$ ipython --no-banner

In [1]: import numpy as np

In [2]: np.set_printoptions(precision=2, suppress=True, linewidth=200, legacy="1.25")

In [3]: tidy = lambda a: np.round(a, 2) + 0

In [4]: A = np.load("m.npy")

In [5]: A
Out[5]: 
array([[ 18,  18, -21, -21],
       [ 12,   6, -14,  -7],
       [-18, -18, -21, -21],
       [-12,  -6, -14,  -7]])

In [6]: O, r_ = np.linalg.qr(A)

In [7]: tidy(abs(r_[0, 0])), tidy(np.linalg.norm(A[:, 0]))
Out[7]: (30.59, 30.59)

In [8]: tidy(O @ r_)
Out[8]: 
array([[ 18.,  18., -21., -21.],
       [ 12.,   6., -14.,  -7.],
       [-18., -18., -21., -21.],
       [-12.,  -6., -14.,  -7.]])

In [9]: tidy(O)
Out[9]: 
array([[-0.59,  0.39, -0.59, -0.39],
       [-0.39, -0.59, -0.39,  0.59],
       [ 0.59, -0.39, -0.59, -0.39],
       [ 0.39,  0.59, -0.39,  0.59]])

In [10]: tidy(np.abs(np.diag(r_)))
Out[10]: array([30.59,  7.06, 35.69,  8.24])

In [11]: M = 0.5 ** np.abs(np.subtract.outer(np.arange(8), np.arange(8)))

In [12]: tidy(M)
Out[12]: 
array([[1.  , 0.5 , 0.25, 0.12, 0.06, 0.03, 0.02, 0.01],
       [0.5 , 1.  , 0.5 , 0.25, 0.12, 0.06, 0.03, 0.02],
       [0.25, 0.5 , 1.  , 0.5 , 0.25, 0.12, 0.06, 0.03],
       [0.12, 0.25, 0.5 , 1.  , 0.5 , 0.25, 0.12, 0.06],
       [0.06, 0.12, 0.25, 0.5 , 1.  , 0.5 , 0.25, 0.12],
       [0.03, 0.06, 0.12, 0.25, 0.5 , 1.  , 0.5 , 0.25],
       [0.02, 0.03, 0.06, 0.12, 0.25, 0.5 , 1.  , 0.5 ],
       [0.01, 0.02, 0.03, 0.06, 0.12, 0.25, 0.5 , 1.  ]])

In [13]: # symmetric

In [14]: tidy(M[1] @ M[3])
Out[14]: 0.9

In [15]: tidy(np.linalg.norm(M, 2))
Out[15]: 2.57

In [16]: tidy(np.linalg.norm(M, "nuc"))
Out[16]: 8.0

In [17]: tidy(np.linalg.norm(M, axis=0))
Out[17]: array([1.15, 1.26, 1.28, 1.29, 1.29, 1.28, 1.26, 1.15])

In [18]: low = np.linalg.cholesky(M)

In [19]: tidy(np.diag(low) ** 2)
Out[19]: array([1.  , 0.75, 0.75, 0.75, 0.75, 0.75, 0.75, 0.75])

In [20]: tidy(low @ low.T)
Out[20]: 
array([[1.  , 0.5 , 0.25, 0.12, 0.06, 0.03, 0.02, 0.01],
       [0.5 , 1.  , 0.5 , 0.25, 0.12, 0.06, 0.03, 0.02],
       [0.25, 0.5 , 1.  , 0.5 , 0.25, 0.12, 0.06, 0.03],
       [0.12, 0.25, 0.5 , 1.  , 0.5 , 0.25, 0.12, 0.06],
       [0.06, 0.12, 0.25, 0.5 , 1.  , 0.5 , 0.25, 0.12],
       [0.03, 0.06, 0.12, 0.25, 0.5 , 1.  , 0.5 , 0.25],
       [0.02, 0.03, 0.06, 0.12, 0.25, 0.5 , 1.  , 0.5 ],
       [0.01, 0.02, 0.03, 0.06, 0.12, 0.25, 0.5 , 1.  ]])

In [21]: tidy(M / np.sqrt(np.outer(np.diag(M), np.diag(M))))
Out[21]: 
array([[1.  , 0.5 , 0.25, 0.12, 0.06, 0.03, 0.02, 0.01],
       [0.5 , 1.  , 0.5 , 0.25, 0.12, 0.06, 0.03, 0.02],
       [0.25, 0.5 , 1.  , 0.5 , 0.25, 0.12, 0.06, 0.03],
       [0.12, 0.25, 0.5 , 1.  , 0.5 , 0.25, 0.12, 0.06],
       [0.06, 0.12, 0.25, 0.5 , 1.  , 0.5 , 0.25, 0.12],
       [0.03, 0.06, 0.12, 0.25, 0.5 , 1.  , 0.5 , 0.25],
       [0.02, 0.03, 0.06, 0.12, 0.25, 0.5 , 1.  , 0.5 ],
       [0.01, 0.02, 0.03, 0.06, 0.12, 0.25, 0.5 , 1.  ]])

In [22]: np.linalg.eigvalsh(M).min() > 0
Out[22]: True

In [23]: tidy(np.prod(np.diag(low)) ** 2), tidy(np.linalg.det(M))
Out[23]: (0.13, 0.13)

In [24]: x = np.array([2, 0, 2, 2, 1, -1, 2, 2])

In [25]: y = M @ x

In [26]: b, lr = np.zeros(8), 1 / np.linalg.norm(M, 2) ** 2

In [27]: for i in range(150):
    ...:     b -= lr * M.T @ (M @ b - y)
    ...:     if i % 50 == 0: print(i, round(np.linalg.norm(M @ b - y), 2))
    ...: 
0 2.04
50 0.24
100 0.08

In [28]: tidy(b)
Out[28]: array([ 1.98,  0.03,  1.96,  2.04,  0.96, -0.96,  1.97,  2.02])

In [29]: x = np.array([1, 1, 0, 1, 1, 0, 0, 0])

In [30]: y = M @ x

In [31]: tidy(y)
Out[31]: array([1.69, 1.88, 1.5 , 1.88, 1.69, 0.84, 0.42, 0.21])

In [32]: tidy(np.linalg.solve(M, y))
Out[32]: array([1., 1., 0., 1., 1., 0., 0., 0.])

In [33]: tidy(np.linalg.solve(M.T, M[6]))
Out[33]: array([0., 0., 0., 0., 0., 0., 1., 0.])

In [34]: vals, evecs = np.linalg.eigh(M)

In [35]: tidy(np.linalg.svd(M, compute_uv=False))
Out[35]: array([2.57, 1.77, 1.15, 0.78, 0.57, 0.45, 0.38, 0.34])

In [36]: tidy(np.linalg.eigvalsh(M + 5 * np.eye(8)))
Out[36]: array([5.34, 5.38, 5.45, 5.57, 5.78, 6.15, 6.77, 7.57])

In [37]: tidy(evecs @ np.diag(vals) @ evecs.T)
Out[37]: 
array([[1.  , 0.5 , 0.25, 0.12, 0.06, 0.03, 0.02, 0.01],
       [0.5 , 1.  , 0.5 , 0.25, 0.13, 0.06, 0.03, 0.02],
       [0.25, 0.5 , 1.  , 0.5 , 0.25, 0.13, 0.06, 0.03],
       [0.12, 0.25, 0.5 , 1.  , 0.5 , 0.25, 0.13, 0.06],
       [0.06, 0.13, 0.25, 0.5 , 1.  , 0.5 , 0.25, 0.12],
       [0.03, 0.06, 0.13, 0.25, 0.5 , 1.  , 0.5 , 0.25],
       [0.02, 0.03, 0.06, 0.13, 0.25, 0.5 , 1.  , 0.5 ],
       [0.01, 0.02, 0.03, 0.06, 0.12, 0.25, 0.5 , 1.  ]])

In [38]: tidy(np.linalg.eigvalsh(M @ M))
Out[38]: array([0.12, 0.14, 0.2 , 0.32, 0.6 , 1.32, 3.13, 6.61])

In [39]: X = np.array([[0.6, 0.9, -1.3, 0.8, 1.0, -1.1],
    ...:     [-1.4, 0.3, -1.3, -0.6, -0.5, -0.5],
    ...:     [1.1, -0.8, -1.4, -1.4, 1.1, -1.1],
    ...:     [0.5, 0.6, -0.4, -0.5, 1.4, -0.8],
    ...:     [0.9, -1.3, 0.6, -1.5, -0.8, 0.6],
    ...:     [-0.6, 0.6, -0.2, 0.1, -1.9, 0.3],
    ...:     [0.2, 0.7, -0.5, -0.9, 0.9, -0.2],
    ...:     [-0.5, -0.6, 2.0, -1.2, 1.1, -0.3],
    ...:     [-0.8, -0.7, 0.5, -0.9, 0.4, -2.5],
    ...:     [0.3, -0.6, 1.3, 0.4, -0.8, 2.2],
    ...:     [1.8, 0.3, -1.5, -0.3, 1.2, -1.7]])

In [40]: X[:, 1] *= 20

In [41]: X
Out[41]: 
array([[  0.6,  18. ,  -1.3,   0.8,   1. ,  -1.1],
       [ -1.4,   6. ,  -1.3,  -0.6,  -0.5,  -0.5],
       [  1.1, -16. ,  -1.4,  -1.4,   1.1,  -1.1],
       [  0.5,  12. ,  -0.4,  -0.5,   1.4,  -0.8],
       [  0.9, -26. ,   0.6,  -1.5,  -0.8,   0.6],
       [ -0.6,  12. ,  -0.2,   0.1,  -1.9,   0.3],
       [  0.2,  14. ,  -0.5,  -0.9,   0.9,  -0.2],
       [ -0.5, -12. ,   2. ,  -1.2,   1.1,  -0.3],
       [ -0.8, -14. ,   0.5,  -0.9,   0.4,  -2.5],
       [  0.3, -12. ,   1.3,   0.4,  -0.8,   2.2],
       [  1.8,   6. ,  -1.5,  -0.3,   1.2,  -1.7]])

In [42]: Y = np.c_[X[:, :4] @ np.array([[1, 1, -2, 2], [2, -1, 0, 2], [1, 0, 1, 0], [-2, -1, 0, 0]]), np.array([2, 2, 0, 1, 2, 2, 0, 0, 1, 0, 2])]

In [43]: tidy(Y)
Out[43]: 
array([[ 33.7, -18.2,  -2.5,  37.2,   2. ],
       [ 10.5,  -6.8,   1.5,   9.2,   2. ],
       [-29.5,  18.5,  -3.6, -29.8,   0. ],
       [ 25.1, -11. ,  -1.4,  25. ,   1. ],
       [-47.5,  28.4,  -1.2, -50.2,   2. ],
       [ 23. , -12.7,   1. ,  22.8,   2. ],
       [ 29.5, -12.9,  -0.9,  28.4,   0. ],
       [-20.1,  12.7,   3. , -25. ,   0. ],
       [-26.5,  14.1,   2.1, -29.6,   1. ],
       [-23.2,  11.9,   0.7, -23.4,   0. ],
       [ 12.9,  -3.9,  -5.1,  15.6,   2. ]])

In [44]: tidy(np.linalg.norm(np.linalg.qr(X)[0].T @ Y, axis=0) ** 2 / ((Y ** 2).sum(axis=0) + 1e-12))
Out[44]: array([1.  , 1.  , 1.  , 1.  , 0.56])

In [45]: tidy(np.linalg.norm(X[4] - X[5]))
Out[45]: 38.09

In [46]: tidy(np.linalg.norm(X, axis=1))
Out[46]: array([18.14,  6.36, 16.23, 12.14, 26.08, 12.17, 14.07, 12.29, 14.29, 12.31,  6.78])

In [47]: tidy(np.linalg.norm(X[4], 1)), tidy(np.linalg.norm(X[4], np.inf))
Out[47]: (30.4, 26.0)

In [48]: np.linalg.norm(X, axis=1).argmax()
Out[48]: 4

In [49]: tidy(np.linalg.norm(X) ** 2 / np.linalg.norm(X, 2) ** 2)
Out[49]: 1.02

In [50]: tidy(np.linalg.norm(X, 2))
Out[50]: 47.99

In [51]: x = np.array([-1, -2, 3, 1, 3, 2])

In [52]: y = X @ x

In [53]: tidy(y)
Out[53]: array([-38.9, -17.6,  26.4, -23.6,  50.2, -29. , -28.3,  32. ,  25.6,  30. , -18.4])

In [54]: tidy(np.linalg.pinv(X) @ X)
Out[54]: 
array([[1., 0., 0., 0., 0., 0.],
       [0., 1., 0., 0., 0., 0.],
       [0., 0., 1., 0., 0., 0.],
       [0., 0., 0., 1., 0., 0.],
       [0., 0., 0., 0., 1., 0.],
       [0., 0., 0., 0., 0., 1.]])

In [55]: rng = np.random.default_rng(34450)

In [56]: y = y + 0.3 * rng.normal(size=11)

In [57]: tidy(y)
Out[57]: array([-39.04, -17.63,  26.42, -23.42,  50.3 , -29.25, -28.26,  32.15,  25.64,  29.97, -18.16])

In [58]: b, *_ = np.linalg.lstsq(X, y)

In [59]: [round(float(np.linalg.norm(np.linalg.solve(X.T @ X + lam * np.eye(6), X.T @ y))), 2) for lam in (0, 1, 10, 100)]
Out[59]: [5.33, 4.76, 3.07, 2.05]

In [60]: tidy(b)
Out[60]: array([-0.96, -2.  ,  3.04,  0.95,  3.06,  2.  ])

In [61]: tidy(X.T @ (y - X @ b))
Out[61]: array([0., 0., 0., 0., 0., 0.])
